% python3 -q
>>> import numpy as np
>>> np.set_printoptions(suppress=True, linewidth=120)
>>> X = np.abs(np.array([[-1, 1, -1, 1, 0, 0],
...     [0, 1, -1, -1, -2, 2],
...     [2, -1, 1, -2, 2, -2],
...     [-1, 1, -2, 2, 2, -2],
...     [1, 1, 2, 2, -1, 0],
...     [-2, -1, -2, -2, -1, -1]])) + np.eye(6)
>>> X = X / X.sum(axis=1, keepdims=True)
>>> print(X.round(2))
[[0.4  0.2  0.2  0.2  0.   0.  ]
 [0.   0.25 0.12 0.12 0.25 0.25]
 [0.18 0.09 0.18 0.18 0.18 0.18]
 [0.09 0.09 0.18 0.27 0.18 0.18]
 [0.12 0.12 0.25 0.25 0.25 0.  ]
 [0.2  0.1  0.2  0.2  0.1  0.2 ]]
>>> rng = np.random.default_rng(16178)
>>> labels = rng.permutation(6)
>>> B = X[:, labels] * rng.choice([-1, 1], 6)
>>> B.round(2)
array([[ 0.2 , -0.  ,  0.2 , -0.4 , -0.  ,  0.2 ],
       [ 0.25, -0.25,  0.12, -0.  , -0.25,  0.12],
       [ 0.09, -0.18,  0.18, -0.18, -0.18,  0.18],
       [ 0.09, -0.18,  0.18, -0.09, -0.18,  0.27],
       [ 0.12, -0.25,  0.25, -0.12, -0.  ,  0.25],
       [ 0.1 , -0.1 ,  0.2 , -0.2 , -0.2 ,  0.2 ]])
>>> U, _, vt = np.linalg.svd(X.T @ B)
>>> np.round(U @ vt, 2) + 0
array([[ 0.,  0.,  0., -1.,  0.,  0.],
       [ 1.,  0.,  0.,  0.,  0.,  0.],
       [ 0.,  0.,  1.,  0.,  0.,  0.],
       [ 0.,  0.,  0.,  0.,  0.,  1.],
       [ 0., -1.,  0.,  0.,  0.,  0.],
       [ 0.,  0.,  0.,  0., -1.,  0.]])
>>> print(np.round(np.linalg.lstsq(X, B)[0], 2) + 0)
[[ 0.  0.  0. -1.  0.  0.]
 [ 1.  0.  0.  0.  0.  0.]
 [ 0.  0.  1.  0.  0.  0.]
 [ 0.  0.  0.  0.  0.  1.]
 [ 0. -1.  0.  0.  0.  0.]
 [ 0.  0.  0.  0. -1.  0.]]
>>> labels
array([1, 4, 2, 0, 5, 3])
>>> F = np.loadtxt("layer1.csv", delimiter=",")
>>> F
array([[ 0., -2., -1.,  1.],
       [ 1., -2., -1., -2.],
       [ 2.,  1., -2., -2.],
       [ 0.,  0.,  0., -1.]])
>>> x = np.array([5, 6, 5, 8])
>>> rhs = F @ x
>>> rhs
array([ -9., -28., -10.,  -8.])
>>> print(np.round(np.linalg.solve(F.T, F[3]), 2))
[-0. -0. -0.  1.]
>>> print(np.round(np.linalg.solve(F, F[:, 2]), 2))
[ 0. -0.  1. -0.]
>>> np.round(np.linalg.solve(F, rhs + F[:, 3]), 2)
array([5., 6., 5., 9.])
>>> B = F / np.sqrt((F ** 2).mean(axis=1, keepdims=True))
>>> B[3]
array([ 0.,  0.,  0., -2.])
>>> np.linalg.matrix_rank(F - F.mean(axis=1, keepdims=True))
np.int64(3)
>>> F - F.mean(axis=1, keepdims=True)
array([[ 0.5 , -1.5 , -0.5 ,  1.5 ],
       [ 2.  , -1.  ,  0.  , -1.  ],
       [ 2.25,  1.25, -1.75, -1.75],
       [ 0.25,  0.25,  0.25, -0.75]])
>>> u = np.array([-1, 0, -1])
>>> print(np.round(np.correlate(X[1], X[4], "full"), 2))
[0.   0.   0.06 0.09 0.12 0.16 0.2  0.16 0.11 0.06 0.03]
>>> print(np.round(np.cross(X[1, :3], X[4, :3]), 2))
[ 0.05  0.02 -0.03]
>>> print(np.round(np.polyval(u, X[1]), 2))
[-1.   -1.06 -1.02 -1.02 -1.06 -1.06]
>>> data = np.loadtxt("test2.csv", delimiter=",")
>>> data
array([[1.  , 0.2 , 0.04, 0.01],
       [0.2 , 1.  , 0.2 , 0.04],
       [0.04, 0.2 , 1.  , 0.2 ],
       [0.01, 0.04, 0.2 , 1.  ]])
>>> W1 = np.array([[-3, 0, 2, 4, -4, 2],
...     [-5, -1, 3, 0, 0, 4],
...     [1, 5, 5, -1, 3, -3],
...     [5, 5, -2, 4, 5, -2]])
>>> beta = np.array([2, 1, -2, -2, 0, 3])
>>> H = np.maximum(data @ W1 + beta, 0)
>>> np.linalg.matrix_rank(H)
np.int64(4)
>>> (H > 0).astype(int)
array([[0, 1, 1, 1, 0, 1],
       [0, 1, 1, 0, 0, 1],
       [1, 1, 1, 0, 1, 1],
       [1, 1, 0, 1, 1, 1]])
>>> Z = np.array([[-2, 0], [4, -5], [3, 5], [-1, -3], [-5, 2], [-4, -3]])
>>> W1 @ Z
array([[ 20, -16],
       [ -1,   8],
       [ 31,  18],
       [-17, -31]])
>>> w, evecs = np.linalg.eigh(data)
>>> x = np.array([1, 0, 1, -1])
>>> np.round(evecs * np.abs(w) @ evecs.T, 2)
array([[1.  , 0.2 , 0.04, 0.01],
       [0.2 , 1.  , 0.2 , 0.04],
       [0.04, 0.2 , 1.  , 0.2 ],
       [0.01, 0.04, 0.2 , 1.  ]])
>>> np.round(evecs * np.sqrt(w) @ evecs.T, 2) + 0
array([[0.99, 0.1 , 0.01, 0.  ],
       [0.1 , 0.99, 0.1 , 0.01],
       [0.01, 0.1 , 0.99, 0.1 ],
       [0.  , 0.01, 0.1 , 0.99]])
>>> np.abs(data).sum(axis=1).max(), round(np.abs(w).max(), 2)
(np.float64(1.44), np.float64(1.36))
>>> feats = np.loadtxt("w.csv", delimiter=",")
>>> feats.round(2)
array([[ -3.07, -27.13, -18.12,  -4.11],
       [  3.16,  -9.29,   1.38,  -1.19],
       [ 10.21,  -9.24,   4.1 ,   0.51],
       [ 11.74,  -5.64,   8.15,   1.17],
       [ 18.23,   0.29,  16.31,   3.2 ],
       [-10.13, -12.43,  -6.68,  -4.63],
       [  3.95,  -9.15,   1.82,  -0.98],
       [ 12.63,   2.05,  15.86,   1.99],
       [ 16.3 ,  -5.  ,  10.49,   2.31],
       [ -3.85, -14.05,  -5.85,  -3.25],
       [ -2.54,  -3.53,   4.75,  -2.09],
       [  3.73,  -3.81,   6.86,  -0.61],
       [ -5.6 , -11.37,  -3.94,  -3.45],
       [  5.52, -17.24,  -5.36,  -1.26],
       [  7.99,  -2.41,   9.82,   0.53],
       [  7.02,  -2.11,   9.74,   0.32],
       [ -6.63, -16.26,  -9.03,  -4.09],
       [  5.19,  -8.  ,   3.39,  -0.59],
       [  7.27,  -9.28,   2.96,  -0.2 ],
       [-10.52, -18.18, -12.35,  -5.18],
       [ -8.21,  -5.86,   0.35,  -3.64],
       [  3.45,  -3.35,   7.19,  -0.64],
       [ 25.88,   3.23,  22.03,   5.27],
       [ 10.46,  -5.31,   7.97,   0.88],
       [ -6.26,  -7.81,  -0.77,  -3.33],
       [ 20.21,   4.45,  21.05,   4.01],
       [  1.98, -11.5 ,  -1.18,  -1.64],
       [-14.35, -14.39, -10.17,  -5.8 ],
       [  4.99, -17.36,  -5.67,  -1.39],
       [  9.4 , -10.36,   2.72,   0.23],
       [ 16.2 ,   2.06,  17.23,   2.85],
       [ 11.78,   1.07,  14.61,   1.71],
       [  8.32,  -5.93,   6.57,   0.32],
       [ 10.8 ,  -4.66,   8.73,   1.02],
       [ -0.45,  -2.46,   6.56,  -1.51],
       [  9.74,  -2.09,  10.79,   0.97],
       [ 11.06,  -1.75,  11.62,   1.31]])
>>> U, s, vt = np.linalg.svd(feats)
>>> evecs = vt[:(s > 1e-8).sum()]
>>> x = feats[20] + -3 * feats[35] + rng.integers(2) * np.eye(4)[0]
>>> x.round(2)
array([-37.44,   0.42, -32.03,  -6.55])
>>> np.linalg.matrix_rank(np.vstack([feats, x]))
np.int64(3)
>>> np.round(evecs.T @ evecs, 2)
array([[ 0.93, -0.05,  0.03,  0.25],
       [-0.05,  0.96,  0.02,  0.18],
       [ 0.03,  0.02,  0.98, -0.12],
       [ 0.25,  0.18, -0.12,  0.13]])
>>> np.round(np.linalg.norm(x - evecs.T @ evecs @ x), 2)
np.float64(0.0)
